$ ipython --no-banner

In [1]: import numpy as np

In [2]: from numpy import linalg as LA

In [3]: np.set_printoptions(suppress=True, linewidth=160)

In [4]: tidy = lambda a: np.round(a, 2) + 0

In [5]: m1 = np.loadtxt("w.csv", delimiter=",")

In [6]: m1
Out[6]: 
array([[  1.2 ,  -1.88,   6.63,  -6.04,  -8.19,  -4.32,  -5.49,  -2.78,  -5.27,   1.96,   3.15,   9.35,   1.59,   7.72],
       [ -0.16,   5.36,  -4.64,   1.04,  -8.84,   2.98,   4.37,   7.52,  -2.72,  -4.74,  -6.05,  -5.34,  -9.13,   2.73],
       [  1.44,  11.73,  -3.49,  11.05,  -2.  ,   0.67,   4.24,  -1.11,   6.31,  -0.83,   2.88,  -6.18,  -1.98,  -3.38],
       [ -8.03,   0.72,   3.03,  -0.21,   4.19,   2.78,  -9.38,   4.19,  -3.95,   4.34,  12.32,  -2.93,  -0.01,  -0.03],
       [ -0.35,   6.43,   0.  ,  -2.53,  -3.4 ,  -2.44,  -5.12,   3.04,   1.73,  -0.7 ,   3.1 ,  12.74,   9.84,   5.21],
       [ -2.73,   0.18,  -0.43,  -1.5 ,  -4.57,   8.68,  -0.15,   8.39,   6.16,  -8.21,   9.16,  -1.34,  -2.48,   5.12],
       [ -6.96,   6.21,   0.07,  -1.66,   2.56,   3.53,   2.84,   2.31,  -4.05, -13.64,   4.34,   3.54,   6.53,   1.13],
       [  4.53,  -0.99,   3.57,   1.98,   6.8 ,  -5.89,  -9.19,   2.02, -13.31,   0.26,  -1.25,  -3.24,  -0.83,  -1.58],
       [  2.43,   4.27,   0.73,   2.53,   1.27,   6.34,  -0.62, -11.2 ,   2.24,   1.05,  10.29,   9.08,  -0.7 ,  -2.53],
       [  8.57,  -7.04,  -1.89,   0.15,  -2.63,   0.29,   6.64,   8.86,  -3.47,   6.  ,   0.27,   3.09,  -4.72,  -7.99],
       [  0.03,   4.63,  -1.03,   5.18,   0.04,   5.69,  -9.78,  -3.4 ,  -0.69,  -0.08, -11.07,   6.91,  -0.18,  -6.34],
       [  4.05,  -3.69,  10.17,  -2.94,   8.7 ,   1.2 ,  -0.22,   6.26,  -3.  ,   6.23,  -8.11,  -4.93,  -1.83,   0.54],
       [ -6.78,   9.29,   2.86,   1.67,  -4.16,   9.86,   7.7 ,   1.5 ,  -6.88,   2.83,   1.44,  -4.54,  -1.48,   0.6 ],
       [ -1.87,   0.85,  -4.72,  -5.38,  -7.4 ,  -5.61,   1.04,   4.42,  -3.65,   4.24, -10.57,  -4.99,  -4.58,  -6.99],
       [ -5.46,  -5.11,   6.88,   8.03,  -1.31,  -0.36,  -3.41,  -0.53,  -5.55,  10.8 ,   5.38,  -2.84,   3.75,  -4.46],
       [  1.33,   4.21, -10.95,   1.2 ,   0.07,   3.52,   0.69,   5.05,   7.89,   0.62,  -4.55,   6.56,   5.37,  -8.09],
       [  0.19,  -1.89,   4.05,   2.91,   1.89,   5.38,   9.86,  -0.04,   2.02,  -0.57,  -6.74,   2.11,  -5.45,  12.56],
       [  3.66,   2.63,  -2.87,  -8.56,  10.42,  -0.09,  -2.6 ,   0.3 ,  -0.23,  -2.64,   2.16,   4.45, -12.3 ,  -0.01],
       [  4.71,  -1.53,   6.28,   0.82,  -3.77,  -1.02,  11.6 ,  -4.4 ,   4.3 ,   1.22,   3.21, -10.27,  -0.33,  -5.53]])

In [7]: x = np.array([3, 2, 5, 5, 1, 0, 0, 1, 5, 0, 5, 1, 5, 4])

In [8]: rhs = m1 @ x

In [9]: tidy(LA.lstsq(m1, rhs)[0])
Out[9]: array([3., 2., 5., 5., 1., 0., 0., 1., 5., 0., 5., 1., 5., 4.])

In [10]: try:
    ...:     LA.solve(m1, rhs)
    ...: except LA.LinAlgError as e:
    ...:     print(e)
    ...: 
Last 2 dimensions of the array must be square

In [11]: rng = np.random.default_rng(4148)

In [12]: rhs = rhs + 0.3 * rng.normal(size=19)

In [13]: tidy(rhs)
Out[13]: 
array([  28.78,  -93.34,   79.44,   38.73,  105.84,   69.47,   30.74,  -38.08,   80.92,  -59.16,  -51.44,  -11.48,  -18.04, -184.21,   43.18,  -13.55,   34.79,
        -77.45,   41.71])

In [14]: c, *_ = LA.lstsq(m1, rhs)

In [15]: tidy(m1.T @ (rhs - m1 @ c))
Out[15]: array([0., 0., 0., 0., 0., 0., 0., 0., 0., 0., 0., 0., 0., 0.])

In [16]: c.round()
Out[16]: array([3., 2., 5., 5., 1., 0., 0., 1., 5., 0., 5., 1., 5., 4.])

In [17]: tidy(c)
Out[17]: array([3.01, 2.04, 4.98, 5.  , 1.03, 0.01, 0.01, 0.99, 4.98, 0.02, 5.01, 1.  , 5.01, 4.  ])
